>>> import numpy as np
>>> np.set_printoptions(suppress=True, linewidth=120)
>>> W0 = np.array([[4.0, 0.0, 0.0, 0.0, 0.0],
...     [0.0, 20.0, 8.0, -36.0, -12.0],
...     [0.0, 8.0, 8.0, -18.0, -6.0],
...     [0.0, -36.0, -18.0, 85.0, 27.0],
...     [0.0, -12.0, -6.0, 27.0, 13.0]])
>>> ang = np.radians(90)
>>> R = np.eye(5)
>>> R[1, 1] = R[0, 0] = np.cos(ang)
>>> R[1, 0], R[0, 1] = -np.sin(ang), np.sin(ang)
>>> print(R.round(1) + 0)
[[ 0.  1.  0.  0.  0.]
 [-1.  0.  0.  0.  0.]
 [ 0.  0.  1.  0.  0.]
 [ 0.  0.  0.  1.  0.]
 [ 0.  0.  0.  0.  1.]]
>>> B = W0 @ R.T
>>> print(np.abs(B - W0).max(axis=0))
[36. 36.  0.  0.  0.]
>>> print(np.allclose(W0 @ W0.T, B @ B.T))
True
>>> print(np.round(np.linalg.det(R), 1), np.trace(R))
1.0 3.0
>>> print(B.round(1) + 0)
[[  0.  -4.   0.   0.   0.]
 [ 20.   0.   8. -36. -12.]
 [  8.   0.   8. -18.  -6.]
 [-36.   0. -18.  85.  27.]
 [-12.   0.  -6.  27.  13.]]
>>> print(np.round(np.linalg.svd(W0, compute_uv=False), 1), np.round(np.linalg.svd(B, compute_uv=False), 1))
[114.   4.   4.   4.   4.] [114.   4.   4.   4.   4.]
>>> print(np.allclose(np.linalg.norm(W0, axis=1), np.linalg.norm(B, axis=1)))
True
>>> arr = np.load("block10.npy")
>>> print(arr)
[[ 5 -3 -3 -1]
 [-8  2 -5  8]
 [-4  1 -1  9]
 [ 9 -6 -1 -8]]
>>> print(np.einsum("ij,ji->", arr, arr))
24
>>> print(round(float(np.linalg.det(arr[::-1])), 1))
614.0
>>> print(np.round(np.linalg.det(arr.T), 1))
614.0
>>> print(np.kron(np.eye(2, dtype=int), arr))
[[ 5 -3 -3 -1  0  0  0  0]
 [-8  2 -5  8  0  0  0  0]
 [-4  1 -1  9  0  0  0  0]
 [ 9 -6 -1 -8  0  0  0  0]
 [ 0  0  0  0  5 -3 -3 -1]
 [ 0  0  0  0 -8  2 -5  8]
 [ 0  0  0  0 -4  1 -1  9]
 [ 0  0  0  0  9 -6 -1 -8]]
>>> print(round(float(np.linalg.det(2 * arr)), 1), np.round(np.linalg.det(arr), 1))
9824.0 614.0
>>> print(np.einsum("ii->", arr))
-2
>>> u, r1 = arr[0], arr[1]
>>> print(u @ r1)
-39
>>> print(u @ u)
44
>>> p = (u @ r1) / (u @ u) * u
>>> print(round(np.linalg.norm(u + r1) ** 2 + np.linalg.norm(u - r1) ** 2, 1))
402.0
>>> print(np.round((r1 - p) @ u, 1))
-0.0
>>> data = np.loadtxt("w.csv", delimiter=",")
>>> print(data)
[[ 0.  0. -2.]
 [ 0.  0.  0.]
 [ 0.  0.  3.]
 [ 0.  0.  0.]
 [ 3.  0.  0.]
 [ 0.  0.  0.]]
>>> u = np.array([3, 0])
>>> print(np.polyval(u, W0[1]))
[   0.   60.   24. -108.  -36.]
>>> print(np.correlate(W0[1], W0[0], "full"))
[   0.    0.    0.    0.    0.   80.   32. -144.  -48.]
>>> print(np.array([np.convolve(row, u, "same") for row in W0]))
[[  12.    0.    0.    0.    0.]
 [   0.   60.   24. -108.  -36.]
 [   0.   24.   24.  -54.  -18.]
 [   0. -108.  -54.  255.   81.]
 [   0.  -36.  -18.   81.   39.]]
>>> Uu, sv, Vh = np.linalg.svd(data)
>>> print(sv.round(1))
[3.6 3.  0. ]
>>> print(np.argmax(sv[:-1] / (sv[1:] + 1e-6)) + 1)
2
>>> B = Uu[:, :2] @ np.diag(sv[:2]) @ Vh[:2]
>>> print(np.round(np.abs(data - B).max(), 1))
0.0
>>> print(np.linalg.matrix_rank(B))
2
>>> print(round(float(np.linalg.norm(data - B, 2)), 1), sv[2])
0.0 0.0
>>> print(B.round(1))
[[ 0.  0. -2.]
 [ 0.  0.  0.]
 [ 0.  0.  3.]
 [ 0.  0.  0.]
 [ 3.  0.  0.]
 [ 0.  0.  0.]]
>>> print(np.linalg.matrix_rank(data, rtol=0.05))
2
>>> F = np.load("run2.npy")
>>> print(F)
[[ 4  1  1]
 [ 1  0 -2]
 [ 1 -2  6]]
>>> vals, V = np.linalg.eigh(F)
>>> x = np.array([0, 0, 1])
>>> print((np.sign(V[:, -1].round(6)) == np.sign(V[0, -1].round(6))).astype(int))
[1 0 1]
>>> print(np.round(V * np.abs(vals) @ V.T, 1))
[[ 4.1  0.6  0.9]
 [ 0.6  1.6 -1.5]
 [ 0.9 -1.5  6.2]]
>>> print(x @ F @ x / (x @ x), round(vals[0], 1), round(vals[-1], 1))
6.0 -0.9 6.8
>>> print([round(float(np.linalg.det(F[:i, :i])), 2) + 0 for i in range(1, 4)])
[4.0, -1.0, -26.0]
>>> print(np.all(np.linalg.eigvalsh(F) > 0))
False
>>> blk = np.stack([F, 3 * F, F[::-1]])
>>> print(np.linalg.matrix_rank(blk))
[3 3 3]
>>> print(np.round(np.linalg.norm(blk, axis=(1, 2)), 1))
[ 8. 24.  8.]
>>> print(blk.shape)
(3, 3, 3)
>>> print((blk @ F.T).shape)
(3, 3, 3)
>>> print(np.einsum("bij,cij->bc", blk, blk))
[[ 64 192  21]
 [192 576  63]
 [ 21  63  64]]
>>> print(np.linalg.matrix_rank(blk.reshape(3, -1)))
2
>>> print(np.round(np.linalg.det(blk), 1))
[ -26. -702.   26.]
>>> E = np.load("mat.npy")
>>> print(E)
[[ 0  3  3  1]
 [ 0  0  2  3]
 [ 0  0  0 -3]
 [ 0  0  0  0]]
>>> print(np.linalg.matrix_rank(E - E[0, 0] * np.eye(4)))
3
>>> print(E @ E)
[[ 0  0  6  0]
 [ 0  0  0 -6]
 [ 0  0  0  0]
 [ 0  0  0  0]]
>>> print(np.linalg.matrix_power(E - np.diag(np.diag(E)), 4))
[[0 0 0 0]
 [0 0 0 0]
 [0 0 0 0]
 [0 0 0 0]]
>>> print(np.round(np.sort(np.linalg.eigvals(E)), 1))
[0. 0. 0. 0.]
>>> print([int(np.linalg.matrix_rank(np.linalg.matrix_power(E, p))) for p in range(1, 5)])
[3, 2, 1, 0]
>>> rng = np.random.default_rng(78)
>>> idx = rng.permutation(4)
>>> print(idx)
[0 2 3 1]
>>> B = E[idx][:, idx]
>>> print(np.diag(B))
[0 0 0 0]
>>> print(np.round(np.sort(np.abs(np.linalg.eigvals(B))), 1))
[0. 0. 0. 0.]
>>> print(round(np.linalg.det(B), 1), round(float(np.linalg.det(E[idx])), 1))
0.0 0.0
>>> print(np.linalg.cond(E) > 100)
True
>>> print(round(np.linalg.norm(E, 2) / np.linalg.norm(E), 1))
0.8
>>> Uu, sv, Vh = np.linalg.svd(E)
>>> V = Vh[:(sv > 1e-8).sum()]
>>> x = E[2] + 4 * E[0] + rng.integers(2) * np.eye(4)[1]
>>> print(x)
[ 0. 13. 12.  1.]
>>> print(np.round(V.T @ V, 1) + 0)
[[0. 0. 0. 0.]
 [0. 1. 0. 0.]
 [0. 0. 1. 0.]
 [0. 0. 0. 1.]]
>>> print(round(np.linalg.norm(x - V.T @ V @ x), 1))
0.0
>>> P = np.triu(np.array([[1, -3, -1, 0], [1, 2, -3, 2], [-2, 1, 2, -2], [3, -3, 2, -3]]), 1) + np.eye(4)
>>> B = P @ E @ np.linalg.inv(P)
>>> print(np.poly(B))
[1. 0. 0. 0. 0.]
>>> print(np.linalg.matrix_rank(B))
3
>>> J = np.arange(18).reshape(3, 6) + 4
>>> print(J)
[[ 4  5  6  7  8  9]
 [10 11 12 13 14 15]
 [16 17 18 19 20 21]]
>>> W1 = np.array([[2, 4, 3, 2, 1, 0],
...     [1, 0, 5, 4, 0, 0],
...     [2, 2, 3, 3, 0, 2],
...     [3, 0, 2, 0, 4, 2],
...     [2, 3, 4, 2, 2, 1],
...     [5, 4, 1, 4, 1, 5]])
>>> beta = np.array([1, 4, 0, 4, 5, 4])
>>> H = np.maximum(J @ W1 + beta, 0)
>>> print((H > 0).mean(axis=0))
[1. 1. 1. 1. 1. 1.]
>>> print(np.linalg.matrix_rank(H))
2
>>> W2 = np.array([[1, -2], [-1, -3], [1, 3], [1, 2], [-3, 0], [1, -2]])
>>> print(H @ W2)
[[ 125 -124]
 [ 251 -154]
 [ 377 -184]]
>>> Uu, sv, Vh = np.linalg.svd(J)
>>> print(np.argmax(sv[:-1] / (sv[1:] + 1e-6)) + 1)
2
>>> print(sv.round(1) + 0)
[57.4  2.6  0. ]
>>> B = Uu[:, :2] @ np.diag(sv[:2]) @ Vh[:2]
>>> print(B.round(1))
[[ 4.  5.  6.  7.  8.  9.]
 [10. 11. 12. 13. 14. 15.]
 [16. 17. 18. 19. 20. 21.]]
>>> print(np.linalg.matrix_rank(J, rtol=0.05))
1
>>> print(round(np.abs(J - B).max(), 1))
0.0
>>> print(np.linalg.matrix_rank(B))
2
>>> print(round(float(np.linalg.norm(J - B) / np.linalg.norm(J)), 1))
0.0
>>> blk = np.stack([J, -3 * J, J[::-1]])
>>> print((blk @ J.T).shape)
(3, 3, 3)
>>> print(blk.shape)
(3, 3, 6)
>>> X = np.load("m.npy")
>>> print(X)
[[ 9  3  9 -9 -9]
 [ 3  1  3 -3 -3]
 [ 9  3  9 -9 -9]
 [-9 -3 -9  9  9]
 [-9 -3 -9  9  9]]
>>> print(round(np.linalg.det(X.T), 1))
0.0
>>> print(round(float(np.linalg.det(2 * X)), 1), np.round(np.linalg.det(X), 1))
0.0 0.0
>>> print(np.kron(np.eye(2, dtype=int), X))
[[ 9  3  9 -9 -9  0  0  0  0  0]
 [ 3  1  3 -3 -3  0  0  0  0  0]
 [ 9  3  9 -9 -9  0  0  0  0  0]
 [-9 -3 -9  9  9  0  0  0  0  0]
 [-9 -3 -9  9  9  0  0  0  0  0]
 [ 0  0  0  0  0  9  3  9 -9 -9]
 [ 0  0  0  0  0  3  1  3 -3 -3]
 [ 0  0  0  0  0  9  3  9 -9 -9]
 [ 0  0  0  0  0 -9 -3 -9  9  9]
 [ 0  0  0  0  0 -9 -3 -9  9  9]]
>>> print(np.einsum("ii->", X))
37
>>> print([round(float(x), 1) for x in np.linalg.svd(X, compute_uv=False)[:3]])
[37.0, 0.0, 0.0]
>>> print(np.linalg.matrix_rank(X, rtol=0.1))
1
>>> print(np.argsort(-np.linalg.norm(X, axis=0).round(6), kind="stable")[:3])
[0 2 3]
>>> print(np.linalg.cond(X) > 100)
True
>>> Uu, sv, Vh = np.linalg.svd(X)
>>> print(sv.round(1) + 0)
[37.  0.  0.  0.  0.]
>>> print(np.argmax(sv[:-1] / (sv[1:] + 1e-6)) + 1)
1
>>> B = Uu[:, :1] @ np.diag(sv[:1]) @ Vh[:1]
>>> print(np.linalg.matrix_rank(B))
1
>>> print(np.linalg.matrix_rank(X, rtol=0.05))
1
>>> print(round(np.linalg.norm(X - B) / np.linalg.norm(X), 1))
0.0
>>> print(round(np.abs(X - B).max(), 1))
0.0
>>> print(round(float(np.linalg.norm(X - B, 2)), 1), np.round(sv[1], 1))
0.0 0.0
>>> m1 = np.load("a.npy")
>>> print(m1)
[[ 1 -1  1 -1 -1  1 -1  1]
 [ 1  1 -1 -1  1  1 -1 -1]
 [ 1 -1 -1  1 -1  1  1 -1]
 [ 1 -1 -1  1  1 -1 -1  1]
 [ 1  1 -1 -1 -1 -1  1  1]]
>>> ang = np.radians(36)
>>> R = np.eye(8)
>>> R[3, 3] = R[0, 0] = np.cos(ang)
>>> R[3, 0], R[0, 3] = -np.sin(ang), np.sin(ang)
>>> print(R.round(1))
[[ 0.8  0.   0.   0.6  0.   0.   0.   0. ]
 [ 0.   1.   0.   0.   0.   0.   0.   0. ]
 [ 0.   0.   1.   0.   0.   0.   0.   0. ]
 [-0.6  0.   0.   0.8  0.   0.   0.   0. ]
 [ 0.   0.   0.   0.   1.   0.   0.   0. ]
 [ 0.   0.   0.   0.   0.   1.   0.   0. ]
 [ 0.   0.   0.   0.   0.   0.   1.   0. ]
 [ 0.   0.   0.   0.   0.   0.   0.   1. ]]
>>> B = m1 @ R.T
>>> print(np.round(np.abs(B - m1).max(axis=0), 1))
[0.8 0.  0.  0.8 0.  0.  0.  0. ]
>>> print(np.allclose(np.linalg.norm(m1, axis=1), np.linalg.norm(B, axis=1)))
True
>>> B = R / np.linalg.norm(R, axis=1, keepdims=True)
>>> C2 = B @ B.T
>>> print(np.round(np.linalg.norm(B, axis=1), 1))
[1. 1. 1. 1. 1. 1. 1. 1.]
>>> print((C2 - 2 * np.eye(8)).round(6).argmax(axis=1))
[1 0 0 0 0 0 0 0]
>>> print(C2.round(1) + 0)
[[1. 0. 0. 0. 0. 0. 0. 0.]
 [0. 1. 0. 0. 0. 0. 0. 0.]
 [0. 0. 1. 0. 0. 0. 0. 0.]
 [0. 0. 0. 1. 0. 0. 0. 0.]
 [0. 0. 0. 0. 1. 0. 0. 0.]
 [0. 0. 0. 0. 0. 1. 0. 0.]
 [0. 0. 0. 0. 0. 0. 1. 0.]
 [0. 0. 0. 0. 0. 0. 0. 1.]]
>>> print(np.degrees(np.arccos(np.clip(C2[1, 2], -1, 1))))
90.0
>>> print(C2[1])
[0. 1. 0. 0. 0. 0. 0. 0.]
